In [1]: import numpy as np

In [2]: from numpy import linalg as LA

In [3]: np.set_printoptions(precision=2, suppress=True, linewidth=120, floatmode="fixed")

In [4]: arr = np.loadtxt("m.csv", delimiter=",")

In [5]: arr
Out[5]: 
array([[ -4.12,   4.12,  -3.00, -11.98,   8.61],
       [ -3.65,   4.00,  -2.58, -10.46,   7.64],
       [ -3.31,   3.87,  -2.27,  -9.35,   6.92],
       [ -3.26,   3.85,  -2.22,  -9.18,   6.81],
       [ -3.16,   3.81,  -2.13,  -8.86,   6.60],
       [ -1.35,   2.20,  -0.37,  -2.89,   2.47],
       [ -1.27,   2.07,  -0.30,  -2.64,   2.28],
       [ -0.99,   1.59,  -0.07,  -1.81,   1.63],
       [ -0.76,   1.16,   0.06,  -1.22,   1.14],
       [ -0.46,   0.63,   0.12,  -0.61,   0.60],
       [ -0.31,   0.39,   0.11,  -0.37,   0.37],
       [ -0.26,   0.31,   0.10,  -0.30,   0.30],
       [  0.20,  -0.17,  -0.11,   0.18,  -0.18],
       [  0.45,  -0.31,  -0.28,   0.38,  -0.37],
       [  0.70,  -0.39,  -0.47,   0.56,  -0.53],
       [  1.87,  -0.23,  -1.39,   1.34,  -1.10],
       [  1.92,  -0.21,  -1.43,   1.37,  -1.12],
       [  6.30,   2.82,  -4.56,   5.12,  -3.02],
       [  8.67,   4.92,  -6.03,   7.55,  -4.15],
       [  8.78,   5.02,  -6.09,   7.67,  -4.20],
       [  9.79,   5.95,  -6.68,   8.76,  -4.70]])

In [6]: # rows and columns are dependent

In [7]: D = LA.norm(arr[:, None] - arr[None], axis=-1)

In [8]: D[:5, :5]
Out[8]: 
array([[0.00, 1.92, 3.32, 3.54, 3.94],
       [1.92, 0.00, 1.40, 1.62, 2.02],
       [3.32, 1.40, 0.00, 0.22, 0.62],
       [3.54, 1.62, 0.22, 0.00, 0.40],
       [3.94, 2.02, 0.62, 0.40, 0.00]])

In [9]: D[12].round(6).argsort(kind="stable")[:4]
Out[9]: array([12, 13, 14, 11])

In [10]: M = np.load("block4.npy")

In [11]: M
Out[11]: 
array([[ 0.00,  0.50,  2.24, -0.50],
       [ 1.60,  0.50,  2.64, -1.90],
       [-0.20,  1.60,  7.70, -0.90],
       [-0.50,  0.50,  2.74,  0.60],
       [ 0.10, -1.00, -5.23, -0.80],
       [-0.90,  1.10,  5.84, -0.50],
       [ 0.00, -0.20, -1.08,  0.50],
       [ 0.50, -0.40, -1.51, -1.90],
       [-1.00,  0.00, -0.11,  0.10],
       [-0.40,  0.50,  2.58,  1.70],
       [ 0.80,  1.70,  8.44,  0.20],
       [ 0.70,  1.40,  7.29, -1.50],
       [ 0.70, -0.10, -0.69,  1.30]])

In [12]: C = M[[6, 1]].astype(float)

In [13]: for _ in range(4):
    ...:     lab = LA.norm(M[:, None] - C, axis=-1).argmin(axis=1)
    ...:     C = np.array([M[lab == j].mean(axis=0) for j in range(2)])
    ...: 

In [14]: lab
Out[14]: array([1, 1, 1, 1, 0, 1, 0, 0, 0, 1, 1, 1, 0])

In [15]: np.bincount(lab)
Out[15]: array([5, 8])

In [16]: np.abs(C[1] - C[0]).argmax()
Out[16]: np.int64(2)

In [17]: D = LA.norm(M[:, None] - M[None], axis=-1)

In [18]: D[:5, :5]
Out[18]: 
array([[ 0.00,  2.16,  5.59,  1.31,  7.63],
       [ 2.16,  0.00,  5.57,  3.27,  8.22],
       [ 5.59,  5.57,  0.00,  5.31, 13.19],
       [ 1.31,  3.27,  5.31,  0.00,  8.25],
       [ 7.63,  8.22, 13.19,  8.25,  0.00]])

In [19]: np.flatnonzero(D[7] < D.mean() / 2)
Out[19]: array([6, 7])

In [20]: np.unravel_index(D.round(6).argmax(), D.shape)
Out[20]: (np.int64(4), np.int64(10))

In [21]: LA.norm(M, axis=1)
Out[21]: array([2.35, 3.66, 7.92, 2.89, 5.39, 6.03, 1.21, 2.51, 1.01, 3.16, 8.65, 7.61, 1.63])

In [22]: Xc = M - M.mean(axis=0)

In [23]: left, sigma, Vt = LA.svd(Xc, full_matrices=False)

In [24]: Vt[0] * np.sign(Vt[0, np.abs(Vt[0]).argmax()])
Out[24]: array([ 0.01,  0.19,  0.98, -0.03])

In [25]: (np.sign(left[:, 0]) == np.sign(left[0, 0])).astype(int)
Out[25]: array([1, 0, 0, 0, 1, 0, 1, 1, 1, 0, 0, 0, 1])

In [26]: np.abs(Vt[-1])
Out[26]: array([0.01, 0.98, 0.19, 0.02])

In [27]: np.abs(Vt[0]).argmax()
Out[27]: np.int64(2)

In [28]: sigma
Out[28]: array([14.49,  4.13,  2.23,  0.16])

In [29]: np.abs(left[:, 0]).argmax()
Out[29]: np.int64(4)

In [30]: np.round(sigma ** 2 / (sigma ** 2).sum(), 2) + 0
Out[30]: array([0.90, 0.07, 0.02, 0.00])

In [31]: LA.matrix_rank(Xc)
Out[31]: np.int64(4)

In [32]: out = np.array([[-1, 8], [-1, 7], [9, -3], [-9, -9]])

In [33]: LA.matrix_rank(np.vstack([M, out.T]))
Out[33]: np.int64(4)

In [34]: out @ M
---------------------------------------------------------------------------
ValueError                                Traceback (most recent call last)
Cell In[34], line 1
----> 1 out @ M

ValueError: matmul: Input operand 1 has a mismatch in its core dimension 0, with gufunc signature (n?,k),(k,m?)->(n?,m?) (size 13 is different from 2)

In [35]: LA.matrix_rank(M @ out)
Out[35]: np.int64(2)

In [36]: np.vstack([M, out.T]).shape
Out[36]: (15, 4)

In [37]: np.einsum("ij,ij->i", M, M)
Out[37]: array([ 5.52, 13.39, 62.70,  8.37, 29.00, 36.38,  1.46,  6.30,  1.02,  9.96, 74.80, 57.84,  2.67])

In [38]: K = np.loadtxt("mat.csv", delimiter=",")

In [39]: K
Out[39]: 
array([[ -1.70,  -3.18,   7.08],
       [ -2.59,  -4.43,   5.65],
       [ -3.55,  -5.77,   4.12],
       [ -6.48,  -9.87,  -0.56],
       [  2.31,   2.44,  13.50],
       [ -3.37,  -5.51,   4.42],
       [  2.50,   2.70,  13.80],
       [ -5.54,  -8.56,   0.94],
       [ -4.54,  -7.15,   2.54],
       [ -1.97,  -3.55,   6.65],
       [ -5.33,  -8.26,   1.27],
       [-10.46, -15.44,  -6.93],
       [  3.16,   3.62,  14.85],
       [ -0.08,  -0.91,   9.67],
       [ -1.15,  -2.41,   7.96],
       [ -1.63,  -3.08,   7.19],
       [ -1.50,  -2.91,   7.39],
       [-11.96, -17.55,  -9.34],
       [  3.69,   4.37,  15.71],
       [ -3.11,  -5.16,   4.82],
       [ -6.80, -10.32,  -1.08],
       [ -9.25, -13.75,  -5.00],
       [ -8.14, -12.19,  -3.22],
       [ -5.34,  -8.27,   1.26],
       [ -3.83,  -6.16,   3.67]])

In [40]: # null space of dimension 1

In [41]: lab = K[:, 1] > np.median(K[:, 1])

In [42]: f = K[lab].mean(axis=0) - K[~lab].mean(axis=0)

In [43]: np.argsort(-np.abs(f).round(6), kind="stable")
Out[43]: array([2, 1, 0])

In [44]: ((K - K.mean(axis=0)) @ f > 0).astype(int)
Out[44]: array([1, 1, 0, 0, 1, 1, 1, 0, 0, 1, 0, 0, 1, 1, 1, 1, 1, 0, 1, 1, 0, 0, 0, 0, 0])

In [45]: f
Out[45]: array([ 6.33,  8.86, 10.13])

In [46]: data = np.load("run1.npy")

In [47]: data
Out[47]: 
array([[ -3.06,   1.61,   1.77,   4.42,  -0.43],
       [  9.03,  -4.10,  -6.14, -10.21,   0.47],
       [  0.56,  -0.34,  -0.57,  -0.78,  -0.14],
       [  2.59,  -1.20,  -2.23,  -2.90,   0.48],
       [  4.56,  -2.54,  -4.12,  -6.24,  -0.18],
       [  8.75,  -4.56,  -6.72, -11.55,  -0.26],
       [ 10.06,  -5.49,  -7.43, -13.00,  -0.32],
       [ -3.81,   1.56,   2.56,   4.83,   0.20],
       [  0.67,  -0.69,  -0.71,  -1.07,  -0.20],
       [ -1.79,   1.65,   1.56,   1.99,   0.06],
       [  1.83,  -1.00,  -1.92,  -2.55,  -0.15],
       [  5.64,  -2.90,  -4.20,  -6.82,   0.14],
       [  3.18,  -1.89,  -2.43,  -4.71,  -0.24]])

In [48]: D = LA.norm(data[:, None] - data[None], axis=-1)

In [49]: LA.norm(data, axis=1)
Out[49]: array([ 5.90, 15.51,  1.18,  4.66,  9.12, 16.61, 18.86,  6.85,  1.62,  3.51,  3.82, 10.22,  6.47])

In [50]: LA.matrix_rank(D ** 2)
Out[50]: np.int64(7)

In [51]: rng = np.random.default_rng(47724)

In [52]: lab = rng.permutation(5)

In [53]: out = data[:, lab] * rng.choice([-1, 1], 5)

In [54]: out
Out[54]: 
array([[  1.61,   4.42,  -1.77,  -0.43,  -3.06],
       [ -4.10, -10.21,   6.14,   0.47,   9.03],
       [ -0.34,  -0.78,   0.57,  -0.14,   0.56],
       [ -1.20,  -2.90,   2.23,   0.48,   2.59],
       [ -2.54,  -6.24,   4.12,  -0.18,   4.56],
       [ -4.56, -11.55,   6.72,  -0.26,   8.75],
       [ -5.49, -13.00,   7.43,  -0.32,  10.06],
       [  1.56,   4.83,  -2.56,   0.20,  -3.81],
       [ -0.69,  -1.07,   0.71,  -0.20,   0.67],
       [  1.65,   1.99,  -1.56,   0.06,  -1.79],
       [ -1.00,  -2.55,   1.92,  -0.15,   1.83],
       [ -2.90,  -6.82,   4.20,   0.14,   5.64],
       [ -1.89,  -4.71,   2.43,  -0.24,   3.18]])

In [55]: left, _, Vt = LA.svd(data.T @ out)

In [56]: lab
Out[56]: array([1, 3, 2, 4, 0])

In [57]: np.round(LA.lstsq(data, out)[0], 2) + 0
Out[57]: 
array([[ 0.00,  0.00,  0.00,  0.00,  1.00],
       [ 1.00,  0.00,  0.00,  0.00,  0.00],
       [ 0.00,  0.00, -1.00,  0.00,  0.00],
       [ 0.00,  1.00,  0.00,  0.00,  0.00],
       [ 0.00,  0.00,  0.00,  1.00,  0.00]])

In [58]: vec = np.array([3, -4, -7, 6, 8])

In [59]: y = data @ vec

In [60]: np.round(LA.pinv(data) @ data, 2) + 0
Out[60]: 
array([[1.00, 0.00, 0.00, 0.00, 0.00],
       [0.00, 1.00, 0.00, 0.00, 0.00],
       [0.00, 0.00, 1.00, 0.00, 0.00],
       [0.00, 0.00, 0.00, 1.00, 0.00],
       [0.00, 0.00, 0.00, 0.00, 1.00]])

In [61]: y
Out[61]: array([ -4.93,  28.97,   1.23,  14.62,  13.80,  20.15,  23.59,  -5.01,   1.72, -10.47,   6.43,  18.12,   3.93])

In [62]: y = y + 0.05 * rng.normal(size=13)

In [63]: y
Out[63]: array([ -4.93,  28.97,   1.22,  14.74,  13.90,  20.13,  23.59,  -4.99,   1.72, -10.56,   6.42,  18.06,   3.94])

In [64]: coef, *_ = LA.lstsq(data, y)

In [65]: coef.round()
Out[65]: array([ 3.00, -4.00, -7.00,  6.00,  8.00])

In [66]: np.round(LA.norm(y - data @ coef), 2)
Out[66]: np.float64(0.13)

In [67]: coef
Out[67]: array([ 2.91, -4.05, -7.09,  6.01,  8.11])

In [68]: np.round(data.T @ (y - data @ coef), 2) + 0
Out[68]: array([0.00, 0.00, 0.00, 0.00, 0.00])

In [69]: O, vecs = LA.qr(data[:, :4])[0], LA.qr(data[:, 4:])[0]

In [70]: sigma = LA.svd(O.T @ vecs, compute_uv=False)

In [71]: np.round(LA.norm(O @ O.T - vecs @ vecs.T, 2), 2)
Out[71]: np.float64(1.0)

In [72]: m1 = np.array([[1, -4], [1, 0], [4, -4], [1, -1], [-2, 5], [-2, 2]])

In [73]: m1[0] = m1[2]

In [74]: m1
Out[74]: 
array([[ 4, -4],
       [ 1,  0],
       [ 4, -4],
       [ 1, -1],
       [-2,  5],
       [-2,  2]])

In [75]: vec = np.array([5, 3])

In [76]: y = m1 @ vec

In [77]: try:
    ...:     LA.solve(m1, y)
    ...: except LA.LinAlgError as e:
    ...:     print("failed:", e)
    ...: 
failed: Last 2 dimensions of the array must be square

In [78]: y
Out[78]: array([ 8,  5,  8,  2,  5, -4])

In [79]: y = y + 0.3 * rng.normal(size=6)

In [80]: y
Out[80]: array([ 8.02,  4.73,  8.27,  1.99,  5.75, -3.74])

In [81]: coef, *_ = LA.lstsq(m1, y)

In [82]: np.round(m1.T @ (y - m1 @ coef), 2) + 0
Out[82]: array([0.00, 0.00])

In [83]: coef.round()
Out[83]: array([5.00, 3.00])
